In [1]: import numpy as np

In [2]: np.set_printoptions(suppress=True, linewidth=200)

In [3]: rng = np.random.default_rng(384570)

In [4]: data = np.triu(rng.random((8, 8)) < 0.3, 1).astype(int)

In [5]: data = data + data.T

In [6]: data
Out[6]: 
array([[0, 0, 1, 0, 0, 0, 0, 0],
       [0, 0, 0, 0, 1, 0, 0, 1],
       [1, 0, 0, 0, 1, 0, 0, 0],
       [0, 0, 0, 0, 0, 0, 1, 0],
       [0, 1, 1, 0, 0, 0, 1, 0],
       [0, 0, 0, 0, 0, 0, 0, 0],
       [0, 0, 0, 1, 1, 0, 0, 1],
       [0, 1, 0, 0, 0, 0, 1, 0]])

In [7]: np.argsort(-np.linalg.norm(data, axis=0).round(6), kind="stable")[:3]
Out[7]: array([4, 6, 1])

In [8]: np.linalg.cond(data) > 100
Out[8]: np.True_

In [9]: w, V = np.linalg.eigh(data)

In [10]: x = np.array([5, -1, -3, -5, -4, 2, 5, -5])

In [11]: round(x @ data @ x / (x @ x), 2), round(float(w[0]), 2), round(w[-1], 2)
Out[11]: (np.float64(-0.98), -2.28, np.float64(2.28))

In [12]: np.round(np.linalg.eigvalsh(data[1:, 1:]), 2) + 0
Out[12]: array([-2.25, -0.8 , -0.55,  0.  ,  0.55,  0.8 ,  2.25])

In [13]: x @ data @ x
Out[13]: np.int64(-128)

In [14]: np.abs(data).sum(axis=1).max(), round(np.abs(w).max(), 2)
Out[14]: (np.int64(3), np.float64(2.28))

In [15]: round(np.linalg.eigvalsh(data).min(), 2)
Out[15]: np.float64(-2.28)

In [16]: np.all(np.linalg.eigvalsh(data) > 0)
Out[16]: np.False_

In [17]: [round(float(np.linalg.det(data[:i, :i])), 2) + 0 for i in range(1, 9)]
Out[17]: [0.0, 0.0, 0.0, 0.0, 0.0, 0.0, 0.0, 0.0]

In [18]: out = data + rng.integers(-2, 3, (8, 6)) @ rng.integers(-2, 3, (6, 8))

In [19]: out
Out[19]: 
array([[ 6, -5,  2, -4, -7,  8,  3,  4],
       [ 4, -5,  1,  4, -4,  2,  3,  5],
       [-1,  0,  2,  8,  3,  2, -2, -2],
       [ 8, -3,  0, -5, -9,  6,  0,  3],
       [ 1,  1,  2,  5, -2, -6, -2, -3],
       [-3,  2,  3, -2,  1, -1, -1, -5],
       [-5,  1,  1,  6,  7, -5, -1, -5],
       [-2,  0,  3,  3,  2, -1, -1, -8]])

In [20]: np.abs(out - data).sum(axis=1)
Out[20]: array([38, 28, 20, 35, 21, 18, 30, 22])

In [21]: out - data
Out[21]: 
array([[ 6, -5,  1, -4, -7,  8,  3,  4],
       [ 4, -5,  1,  4, -5,  2,  3,  4],
       [-2,  0,  2,  8,  2,  2, -2, -2],
       [ 8, -3,  0, -5, -9,  6, -1,  3],
       [ 1,  0,  1,  5, -2, -6, -3, -3],
       [-3,  2,  3, -2,  1, -1, -1, -5],
       [-5,  1,  1,  5,  6, -5, -1, -6],
       [-2, -1,  3,  3,  2, -1, -2, -8]])

In [22]: np.linalg.matrix_rank(out - data, tol=1e-8)
Out[22]: np.int64(6)

In [23]: X = np.loadtxt("arr.csv", delimiter=",")

In [24]: X
Out[24]: 
array([[ 0.,  3., -3.,  3., -1., -2.,  2.,  2.,  3., -1., -1.,  3.],
       [ 0.,  0.,  2., -3., -1.,  0., -1., -2., -1.,  2., -2., -2.],
       [ 0.,  0.,  0.,  0.,  1., -3.,  0.,  2.,  1., -2.,  3.,  1.],
       [ 0.,  0.,  0.,  0.,  1.,  3.,  2.,  3.,  2.,  1.,  0.,  3.],
       [ 0.,  0.,  0.,  0.,  0., -2., -2.,  3., -1.,  2., -1., -2.],
       [ 0.,  0.,  0.,  0.,  0.,  0., -1., -3.,  2., -3.,  0.,  2.],
       [ 0.,  0.,  0.,  0.,  0.,  0.,  0., -2., -2.,  2., -3.,  0.],
       [ 0.,  0.,  0.,  0.,  0.,  0.,  0.,  0., -1., -1.,  3., -1.],
       [ 0.,  0.,  0.,  0.,  0.,  0.,  0.,  0.,  0.,  0., -2.,  2.],
       [ 0.,  0.,  0.,  0.,  0.,  0.,  0.,  0.,  0.,  0.,  0.,  2.],
       [ 0.,  0.,  0.,  0.,  0.,  0.,  0.,  0.,  0.,  0.,  0.,  1.],
       [ 0.,  0.,  0.,  0.,  0.,  0.,  0.,  0.,  0.,  0.,  0.,  0.]])

In [25]: U, sigma, Vt = np.linalg.svd(X)

In [26]: np.argmax(sigma[:-1] / (sigma[1:] + 1e-6)) + 1
Out[26]: np.int64(10)

In [27]: sigma.round(2) + 0
Out[27]: array([10.26,  7.12,  6.67,  5.64,  3.48,  2.66,  2.13,  1.17,  0.66,  0.36,  0.  ,  0.  ])

In [28]: out = U[:, :10] @ np.diag(sigma[:10]) @ Vt[:10]

In [29]: round(np.linalg.norm(X - out) / np.linalg.norm(X), 2)
Out[29]: np.float64(0.0)

In [30]: np.linalg.matrix_rank(out)
Out[30]: np.int64(10)

In [31]: np.linalg.matrix_rank(X, rtol=0.05)
Out[31]: np.int64(9)

In [32]: np.linalg.lstsq(X[:-1].T, X[-1])[2]
Out[32]: np.int32(10)

In [33]: np.unique(X.round(6), axis=0).shape
Out[33]: (12, 12)

In [34]: np.allclose(X, X.T)
Out[34]: False

In [35]: np.round(np.linalg.matrix_power(X, 4), 2)
Out[35]: 
array([[   0.,    0.,    0.,    0.,    0.,    6.,   45.,  172.,   87.,  145., -237.,  -64.],
       [   0.,    0.,    0.,    0.,    0.,    0.,   -2.,  -36.,  -70.,  -20.,  109.,    1.],
       [   0.,    0.,    0.,    0.,    0.,    0.,    0.,   -4.,   -8.,    0.,   42.,    3.],
       [   0.,    0.,    0.,    0.,    0.,    0.,    0.,   -4.,  -20.,  -12.,   10.,   17.],
       [   0.,    0.,    0.,    0.,    0.,    0.,    0.,    0.,    4.,    4.,   16.,   -6.],
       [   0.,    0.,    0.,    0.,    0.,    0.,    0.,    0.,    0.,    0.,    4.,  -12.],
       [   0.,    0.,    0.,    0.,    0.,    0.,    0.,    0.,    0.,    0.,    0.,   -4.],
       [   0.,    0.,    0.,    0.,    0.,    0.,    0.,    0.,    0.,    0.,    0.,    0.],
       [   0.,    0.,    0.,    0.,    0.,    0.,    0.,    0.,    0.,    0.,    0.,    0.],
       [   0.,    0.,    0.,    0.,    0.,    0.,    0.,    0.,    0.,    0.,    0.,    0.],
       [   0.,    0.,    0.,    0.,    0.,    0.,    0.,    0.,    0.,    0.,    0.,    0.],
       [   0.,    0.,    0.,    0.,    0.,    0.,    0.,    0.,    0.,    0.,    0.,    0.]])

In [36]: round(np.linalg.det(X), 2)
Out[36]: np.float64(0.0)

In [37]: np.trace(X)
Out[37]: np.float64(0.0)

In [38]: np.linalg.determinant(X)
---------------------------------------------------------------------------
AttributeError                            Traceback (most recent call last)
Cell In[38], line 1
----> 1 np.linalg.determinant(X)

AttributeError: module 'numpy.linalg' has no attribute 'determinant'

In [39]: (X - X.T) / 2
Out[39]: 
array([[ 0. ,  1.5, -1.5,  1.5, -0.5, -1. ,  1. ,  1. ,  1.5, -0.5, -0.5,  1.5],
       [-1.5,  0. ,  1. , -1.5, -0.5,  0. , -0.5, -1. , -0.5,  1. , -1. , -1. ],
       [ 1.5, -1. ,  0. ,  0. ,  0.5, -1.5,  0. ,  1. ,  0.5, -1. ,  1.5,  0.5],
       [-1.5,  1.5,  0. ,  0. ,  0.5,  1.5,  1. ,  1.5,  1. ,  0.5,  0. ,  1.5],
       [ 0.5,  0.5, -0.5, -0.5,  0. , -1. , -1. ,  1.5, -0.5,  1. , -0.5, -1. ],
       [ 1. ,  0. ,  1.5, -1.5,  1. ,  0. , -0.5, -1.5,  1. , -1.5,  0. ,  1. ],
       [-1. ,  0.5,  0. , -1. ,  1. ,  0.5,  0. , -1. , -1. ,  1. , -1.5,  0. ],
       [-1. ,  1. , -1. , -1.5, -1.5,  1.5,  1. ,  0. , -0.5, -0.5,  1.5, -0.5],
       [-1.5,  0.5, -0.5, -1. ,  0.5, -1. ,  1. ,  0.5,  0. ,  0. , -1. ,  1. ],
       [ 0.5, -1. ,  1. , -0.5, -1. ,  1.5, -1. ,  0.5,  0. ,  0. ,  0. ,  1. ],
       [ 0.5,  1. , -1.5,  0. ,  0.5,  0. ,  1.5, -1.5,  1. ,  0. ,  0. ,  0.5],
       [-1.5,  1. , -0.5, -1.5,  1. , -1. ,  0. ,  0.5, -1. , -1. , -0.5,  0. ]])

In [40]: assert X == X.T
---------------------------------------------------------------------------
ValueError                                Traceback (most recent call last)
Cell In[40], line 1
----> 1 assert X == X.T

ValueError: The truth value of an array with more than one element is ambiguous. Use a.any() or a.all()

In [41]: np.round(np.sort(np.abs(np.linalg.eigvals(X))), 2)
Out[41]: array([0., 0., 0., 0., 0., 0., 0., 0., 0., 0., 0., 0.])

In [42]: arr = np.load("layer5.npy")

In [43]: arr
Out[43]: 
array([[-0.34,  0.05,  0.13, -0.48,  0.22, -0.24, -0.31, -0.62,  0.31],
       [ 0.93, -1.15, -1.18,  0.41, -0.62, -0.21, -0.1 ,  1.26, -1.02],
       [ 0.71, -0.77, -1.2 ,  0.43, -0.58,  0.14,  0.42,  0.14,  0.1 ],
       [-0.03,  1.38,  0.84, -0.69,  0.16,  0.18, -0.27, -0.5 ,  0.58],
       [-0.09,  0.31,  0.21, -0.75,  0.85,  0.11, -0.11, -0.72,  0.1 ],
       [-0.11, -0.14, -0.08,  0.2 ,  0.05, -0.21,  0.27,  0.  , -0.29],
       [ 0.51,  0.39,  0.23,  0.17,  0.14,  0.03, -0.19, -0.61, -0.25],
       [ 0.73, -0.73, -1.14,  0.09, -0.7 , -0.31, -0.07,  1.02, -0.65],
       [ 0.5 ,  0.35,  0.28, -0.19, -0.08,  0.25,  0.44, -0.16,  0.23],
       [-1.69,  3.25,  2.64, -0.94,  1.33, -0.29, -0.1 , -2.78,  1.27],
       [-1.06,  2.55,  2.65, -1.  ,  0.73,  0.13, -0.97, -2.6 ,  1.19],
       [-1.07,  1.82,  1.53, -0.68,  0.96,  0.05,  0.32, -1.47,  1.04],
       [ 0.7 , -1.73, -2.09,  0.85, -0.87,  0.26, -0.19,  1.66, -0.89],
       [ 1.46, -2.76, -2.82,  1.98, -1.18, -0.21, -0.19,  2.48, -1.81],
       [ 0.31, -0.29, -0.16,  0.75,  0.11, -0.17, -0.4 , -0.29, -0.32],
       [ 0.54,  0.1 ,  0.24, -0.06,  0.25, -0.56, -0.15,  0.58, -0.54],
       [-0.08, -0.04, -0.32, -0.11,  0.07, -0.23,  0.41,  0.37, -0.11],
       [ 0.8 , -0.72, -1.23,  0.6 , -0.26, -0.62, -0.06,  1.02, -0.87],
       [-2.11,  4.17,  3.32, -2.47,  1.94,  0.02, -0.16, -4.13,  1.84],
       [-0.8 ,  2.03,  1.48, -0.76,  0.7 ,  0.15, -0.29, -1.56,  0.49],
       [ 0.09,  0.35,  0.94, -0.61,  0.31, -0.05,  0.32, -0.77,  0.08]])

In [44]: arr @ arr
---------------------------------------------------------------------------
ValueError                                Traceback (most recent call last)
Cell In[44], line 1
----> 1 arr @ arr

ValueError: matmul: Input operand 1 has a mismatch in its core dimension 0, with gufunc signature (n?,k),(k,m?)->(n?,m?) (size 21 is different from 9)

In [45]: G = arr.T @ arr

In [46]: np.round(np.diag(G), 2)
Out[46]: array([16.43, 57.98, 49.48, 16.71, 11.91,  1.39,  2.37, 51.43, 15.09])

In [47]: np.round(np.linalg.svd(arr, compute_uv=False) ** 2, 2)
Out[47]: array([208.82,   3.59,   2.64,   2.05,   1.91,   1.58,   1.3 ,   0.56,   0.34])

In [48]: (arr @ arr.T).shape
Out[48]: (21, 21)

In [49]: round(float(np.trace(G)), 2), round((arr ** 2).sum(), 2)
Out[49]: (222.79, np.float64(222.79))

In [50]: z = arr[:, 1] > np.median(arr[:, 1])

In [51]: u = arr[z].mean(axis=0) - arr[~z].mean(axis=0)

In [52]: u.round(2)
Out[52]: array([-1.09,  2.4 ,  2.31, -1.22,  1.02,  0.27, -0.07, -2.22,  1.21])

In [53]: ((arr - arr.mean(axis=0)) @ u > 0).astype(int)
Out[53]: array([1, 0, 0, 1, 1, 0, 0, 0, 0, 1, 1, 1, 0, 0, 0, 0, 0, 0, 1, 1, 1])

In [54]: z.astype(int)
Out[54]: array([0, 0, 0, 1, 1, 0, 1, 0, 1, 1, 1, 1, 0, 0, 0, 0, 0, 0, 1, 1, 1])

In [55]: u, r1 = arr[13], arr[4]

In [56]: round(u @ r1, 2)
Out[56]: np.float64(-6.04)

In [57]: np.round(u @ u, 2)
Out[57]: np.float64(32.52)

In [58]: pr = (u @ r1) / (u @ u) * u

In [59]: np.round(r1 - pr, 2)
Out[59]: array([ 0.18, -0.2 , -0.31, -0.38,  0.63,  0.07, -0.15, -0.26, -0.24])

In [60]: round((r1 - pr) @ u, 2)
Out[60]: np.float64(0.0)

In [61]: G = np.cov(arr, rowvar=False)

In [62]: np.round(np.corrcoef(arr[:, 7], arr[:, 3])[0, 1], 2)
Out[62]: np.float64(0.9)

In [63]: np.argwhere(np.triu(np.abs(np.corrcoef(arr.T)) > 0.8, 1))
Out[63]: 
array([[0, 1],
       [0, 2],
       [0, 3],
       [0, 4],
       [0, 7],
       [0, 8],
       [1, 2],
       [1, 3],
       [1, 4],
       [1, 7],
       [1, 8],
       [2, 3],
       [2, 4],
       [2, 7],
       [2, 8],
       [3, 4],
       [3, 7],
       [3, 8],
       [4, 7],
       [4, 8],
       [7, 8]])

In [64]: np.round(arr.std(axis=0), 2)
Out[64]: array([0.88, 1.61, 1.52, 0.88, 0.73, 0.24, 0.33, 1.52, 0.85])

In [65]: M = np.loadtxt("x.csv", delimiter=",")

In [66]: M
Out[66]: 
array([[ 0.,  2.,  0.,  2.,  4., -4.,  4.,  4., -2.,  0.,  4.],
       [ 0.,  1.,  0.,  1.,  2., -2.,  2.,  2., -1.,  0.,  2.],
       [ 0.,  1.,  0.,  1.,  2., -2.,  2.,  2., -1.,  0.,  2.],
       [ 0.,  1.,  0.,  1.,  2., -2.,  2.,  2., -1.,  0.,  2.],
       [ 0.,  3.,  0.,  3.,  6., -6.,  6.,  6., -3.,  0.,  6.],
       [ 0.,  3.,  0.,  3.,  6., -6.,  6.,  6., -3.,  0.,  6.],
       [ 0.,  3.,  0.,  3.,  6., -6.,  6.,  6., -3.,  0.,  6.],
       [ 0.,  2.,  0.,  2.,  4., -4.,  4.,  4., -2.,  0.,  4.],
       [ 0.,  2.,  0.,  2.,  4., -4.,  4.,  4., -2.,  0.,  4.],
       [ 0.,  2.,  0.,  2.,  4., -4.,  4.,  4., -2.,  0.,  4.],
       [ 0.,  3.,  0.,  3.,  6., -6.,  6.,  6., -3.,  0.,  6.],
       [ 0.,  2.,  0.,  2.,  4., -4.,  4.,  4., -2.,  0.,  4.]])

In [67]: w1 = np.array([[2, 4, 3],
    ...:     [2, 4, 3],
    ...:     [4, 4, 4],
    ...:     [5, 2, 3],
    ...:     [0, 2, 3],
    ...:     [2, 2, 0],
    ...:     [1, 1, 4],
    ...:     [5, 4, 1],
    ...:     [4, 0, 1],
    ...:     [4, 2, 0],
    ...:     [5, 2, 1]])

In [68]: c = np.array([0, 0, 0])

In [69]: act = np.maximum(M @ w1 + c, 0)

In [70]: np.linalg.matrix_rank(act)
Out[70]: np.int64(1)

In [71]: W2 = np.array([[2, 0], [-3, 4], [5, 1]])

In [72]: w1 @ W2
Out[72]: 
array([[ 7, 19],
       [ 7, 19],
       [16, 20],
       [19, 11],
       [ 9, 11],
       [-2,  8],
       [19,  8],
       [ 3, 17],
       [13,  1],
       [ 2,  8],
       [ 9,  9]])

In [73]: (act @ W2).round(6).argmax(axis=1)
Out[73]: array([1, 1, 1, 1, 1, 1, 1, 1, 1, 1, 1, 1])

In [74]: K = np.array([[1.0, 0.0, 8.0, -7.0],
    ...:     [0.0, 0.0, 8.0, -8.0],
    ...:     [0.0, 0.0, 3.0, -1.0],
    ...:     [0.0, 0.0, 2.0, 1.0]])

In [75]: K
Out[75]: 
array([[ 1.,  0.,  8., -7.],
       [ 0.,  0.,  8., -8.],
       [ 0.,  0.,  3., -1.],
       [ 0.,  0.,  2.,  1.]])

In [76]: z = rng.permutation(4)

In [77]: z
Out[77]: array([0, 3, 2, 1])

In [78]: out = K[z][:, z]

In [79]: np.trace(out)
Out[79]: np.float64(5.0)

In [80]: out
Out[80]: 
array([[ 1., -7.,  8.,  0.],
       [ 0.,  1.,  2.,  0.],
       [ 0., -1.,  3.,  0.],
       [ 0., -8.,  8.,  0.]])

In [81]: mat = np.load("m.npy")

In [82]: mat
Out[82]: 
array([[0, 1, 0, 0, 0, 0, 0, 0, 0],
       [0, 0, 0, 0, 0, 1, 0, 0, 0],
       [0, 0, 1, 0, 0, 0, 0, 0, 0],
       [1, 0, 0, 0, 0, 0, 0, 0, 0],
       [0, 0, 0, 0, 0, 0, 1, 0, 0],
       [0, 0, 0, 0, 1, 0, 0, 0, 0],
       [0, 0, 0, 1, 0, 0, 0, 0, 0],
       [0, 0, 0, 0, 0, 0, 0, 0, 1],
       [0, 0, 0, 0, 0, 0, 0, 1, 0]])

In [83]: r = np.linalg.matrix_rank(K)

In [84]: r
Out[84]: np.int64(3)

In [85]: ns = np.linalg.svd(K)[2][r:].T

In [86]: np.linalg.matrix_rank(K.T @ K), np.linalg.matrix_rank(K @ K.T)
Out[86]: (np.int64(3), np.int64(3))

In [87]: ns.shape
Out[87]: (4, 1)

In [88]: [int(np.linalg.matrix_rank(K[:i])) for i in range(1, len(K) + 1)]
Out[88]: [1, 2, 3, 3]

In [89]: np.round(ns @ ns.T, 2) + 0
Out[89]: 
array([[0., 0., 0., 0.],
       [0., 1., 0., 0.],
       [0., 0., 0., 0.],
       [0., 0., 0., 0.]])

In [90]: [int(np.linalg.matrix_rank(np.delete(K, i, axis=0))) for i in range(4)]
Out[90]: [2, 3, 3, 3]
